$ python -q
>>> import numpy as np
>>> from numpy import linalg as LA
>>> np.set_printoptions(precision=1, suppress=True, linewidth=120, legacy="1.25")
>>> rd = lambda a: np.round(a, 1) + 0
>>> mat = np.load("x.npy")
>>> mat
array([[ 0, -2,  0,  3,  2],
       [ 0,  0,  2,  1,  2],
       [ 0,  0,  0, -3,  3],
       [ 0,  0,  0,  0,  2],
       [ 0,  0,  0,  0,  0]])
>>> Uu, s, Vh = LA.svd(mat)
>>> rd(s)
array([4.8, 4.6, 1.9, 0.6, 0. ])
>>> np.argmax(s[:-1] / (s[1:] + 1e-6)) + 1
4
>>> Y = Uu[:, :4] @ np.diag(s[:4]) @ Vh[:4]
>>> LA.matrix_rank(Y)
4
>>> rd(LA.norm(mat - Y) / LA.norm(mat))
0.0
>>> rd(LA.norm(mat - Y, 2)), s[4]
(0.0, 0.0)
>>> rd(Y)
array([[ 0., -2.,  0.,  3.,  2.],
       [ 0.,  0.,  2.,  1.,  2.],
       [ 0.,  0.,  0., -3.,  3.],
       [ 0.,  0.,  0.,  0.,  2.],
       [ 0.,  0.,  0.,  0.,  0.]])
>>> rk = LA.matrix_rank(mat)
>>> rk
4
>>> null = LA.svd(mat)[2][rk:].T
>>> null @ null.T
array([[1., 0., 0., 0., 0.],
       [0., 0., 0., 0., 0.],
       [0., 0., 0., 0., 0.],
       [0., 0., 0., 0., 0.],
       [0., 0., 0., 0., 0.]])
>>> null[:, 0] / null[np.abs(null[:, 0]).round(6).argmax(), 0]
array([ 1., -0., -0., -0., -0.])
>>> null.shape
(5, 1)
>>> Uu, s, Vh = LA.svd(mat)
>>> V = Vh[:(s > 1e-8).sum()]
>>> rng = np.random.default_rng(12802)
>>> x0 = mat[2] + -1 * mat[0] + rng.integers(2) * np.eye(5)[3]
>>> x0
array([ 0.,  2.,  0., -5.,  1.])
>>> rd(LA.norm(x0 - V.T @ V @ x0))
0.0
>>> x0 = np.array([3, 2, 3, 1, -3])
>>> mat @ np.eye(5)[1]
array([-2.,  0.,  0.,  0.,  0.])
>>> LA.norm(mat @ x0) <= LA.norm(mat, 2) * LA.norm(x0) + 1e-9
True
>>> (mat * x0).sum(axis=1)
array([ -7,   1, -12,  -6,   0])
>>> np.sign((mat @ x0).round(6))
array([-1,  1, -1, -1,  0])
>>> mat @ np.ones(5)
array([3., 5., 0., 2., 0.])
>>> np.unique(mat.round(6), axis=0).shape
(5, 5)
>>> LA.lstsq(mat[:-1].T, mat[-1])[2]
4
>>> np.allclose(mat[:-1].T @ LA.lstsq(mat[:-1].T, mat[-1])[0], mat[-1])
True
>>> np.abs(np.diag(LA.qr(mat)[1])) > 1e-9
array([False, False, False, False, False])
>>> K = np.loadtxt("out0.csv", delimiter=",")
>>> K
array([[-1.6, -4.6, -3.5,  1.4],
       [ 1. ,  2.9,  2.8, -1.4],
       [ 7.2,  5.1, -3.6,  2.2],
       [-6.8, -5.9,  0.9, -1.3],
       [ 8.7,  7.1, -2.4,  2.6],
       [-1.9, -5.3, -3.1,  0.6],
       [ 2.1,  3.6,  2. , -0.3],
       [ 9.2,  6.7, -3.4,  1.8],
       [ 2. ,  1.3, -2.5,  1.1],
       [-2.1,  0. ,  2.7, -0.9],
       [-5.1, -4.1,  0.3, -1.2],
       [-0.5, -2.2, -2. ,  0.7],
       [-1.8, -5. , -4.3,  1.4],
       [-6.5, -5.9,  0.4, -0.6],
       [ 0.3, -2.1, -4.1,  1.7],
       [ 3.8,  5.3,  2.7, -1.3],
       [-2.2, -1.9,  0. , -0.2],
       [-1.3, -0.6,  1. , -0.5]])
>>> Xs = (K - K.mean(axis=0)) / K.std(axis=0)
>>> np.argwhere(np.abs(Xs) > 2)
array([], shape=(0, 2), dtype=int64)
>>> c = LA.lstsq(np.delete(Xs, 0, axis=1), Xs[:, 0])[0]
>>> rd(c)
array([ 1. , -0.4,  0. ])
>>> gram = np.cov(K, rowvar=False)
>>> rd(np.corrcoef(K[:, 0], K[:, 2])[0, 1])
-0.3
>>> rd(K.std(axis=0))
array([4.5, 4.4, 2.5, 1.3])
>>> rd(LA.eigvalsh(gram)[::-1])
array([40.7,  9.5,  0.1,  0.1])
>>> np.argsort(-K.std(axis=0).round(6), kind="stable")
array([0, 1, 2, 3])
>>> x0 = np.array([1, 0, 2, 5])
>>> rhs = K @ x0
>>> rd(LA.solve(K.T @ K, K.T @ rhs))
array([1., 0., 2., 5.])
>>> rd(LA.pinv(K) @ K)
array([[1., 0., 0., 0.],
       [0., 1., 0., 0.],
       [0., 0., 1., 0.],
       [0., 0., 0., 1.]])
>>> rd(LA.lstsq(K, rhs)[0])
array([1., 0., 2., 5.])
>>> rhs = rhs + 0.3 * rng.normal(size=18)
>>> rd(rhs)
array([ -2.2,   0. ,  10.6, -11.3,  17. ,  -5. ,   4.6,  11.4,   2.1,  -1.2, -10.5,  -0.7,  -3.1,  -8.3,   0. ,   2.6,
        -3.8,  -1.6])
>>> c, *_ = LA.lstsq(K, rhs)
>>> [round(float(LA.norm(LA.solve(K.T @ K + lam * np.eye(4), K.T @ rhs))), 2) for lam in (0, 1, 10, 100)]
[5.55, 3.56, 1.39, 1.0]
>>> rd(LA.norm(rhs - K @ c))
1.3
>>> rd(K.T @ (rhs - K @ c))
array([0., 0., 0., 0.])
>>> c.round()
array([ 1., -0.,  2.,  5.])
>>> Y = np.c_[K[:, :1] @ np.array([[2]]), np.array([1, 1, -2, 0, -1, 1, -1, -2, 1, 1, 1, -2, -2, 0, 2, -2, 2, 2])]
>>> Y
array([[ -3.2,   1. ],
       [  2. ,   1. ],
       [ 14.4,  -2. ],
       [-13.6,   0. ],
       [ 17.4,  -1. ],
       [ -3.8,   1. ],
       [  4.2,  -1. ],
       [ 18.4,  -2. ],
       [  4. ,   1. ],
       [ -4.2,   1. ],
       [-10.2,   1. ],
       [ -1. ,  -2. ],
       [ -3.6,  -2. ],
       [-13. ,   0. ],
       [  0.6,   2. ],
       [  7.6,  -2. ],
       [ -4.4,   2. ],
       [ -2.6,   2. ]])
>>> rd(LA.norm(LA.qr(K)[0].T @ Y, axis=0) ** 2 / ((Y ** 2).sum(axis=0) + 1e-12))
array([1. , 0.3])
>>> rd(LA.lstsq(K, Y[:, 0])[0])
array([2., 0., 0., 0.])
>>> LA.matrix_rank(Y)
2
>>> rd(LA.norm(Y - K @ LA.lstsq(K, Y)[0], axis=0))
array([0. , 5.3])
>>> F = rng.normal(size=(13, 4)) + 3 * np.array([-1, 1, -2, -2])
>>> rd(F)
array([[-4.4,  2.2, -7.8, -6.2],
       [-2. ,  2.9, -7.9, -5.8],
       [-3.9,  3.1, -6.3, -5.7],
       [-2. ,  4.5, -6.6, -5.8],
       [-3.6,  1.8, -6.5, -6. ],
       [-4.5,  3.6, -6.8, -6.6],
       [-3.2,  3. , -5.4, -5.3],
       [-3.5,  3. , -5.9, -7.6],
       [-3.9,  3.4, -5.2, -6.7],
       [-3. ,  2.6, -6.5, -6.1],
       [-3.1,  3.2, -6.9, -7.6],
       [-3.7,  2.2, -7.4, -5.7],
       [-2.5,  1.7, -7.2, -5.8]])
>>> Uu, s, Vh = LA.svd(F)
>>> rd(s)
array([36.5,  3.4,  2.9,  2. ])
>>> Y = Uu[:, :1] @ np.diag(s[:1]) @ Vh[:1]
>>> rd(np.abs(F - Y).max())
1.7
>>> rd(LA.norm(F - Y, 2)), rd(s[1])
(3.4, 3.4)
>>> LA.matrix_rank(Y)
1
>>> rd(LA.norm(F - Y) / LA.norm(F))
0.1
>>> Xs = F - F.mean(axis=0)
>>> Uu, s, Vh = LA.svd(Xs, full_matrices=False)
>>> (np.sign(Uu[:, 0]) == np.sign(Uu[0, 0])).astype(int)
array([1, 1, 0, 0, 1, 0, 0, 0, 0, 1, 0, 1, 1])
>>> rd(s)
array([3.4, 3. , 2.4, 1.9])
>>> rd(Xs.mean(axis=0))
array([0., 0., 0., 0.])
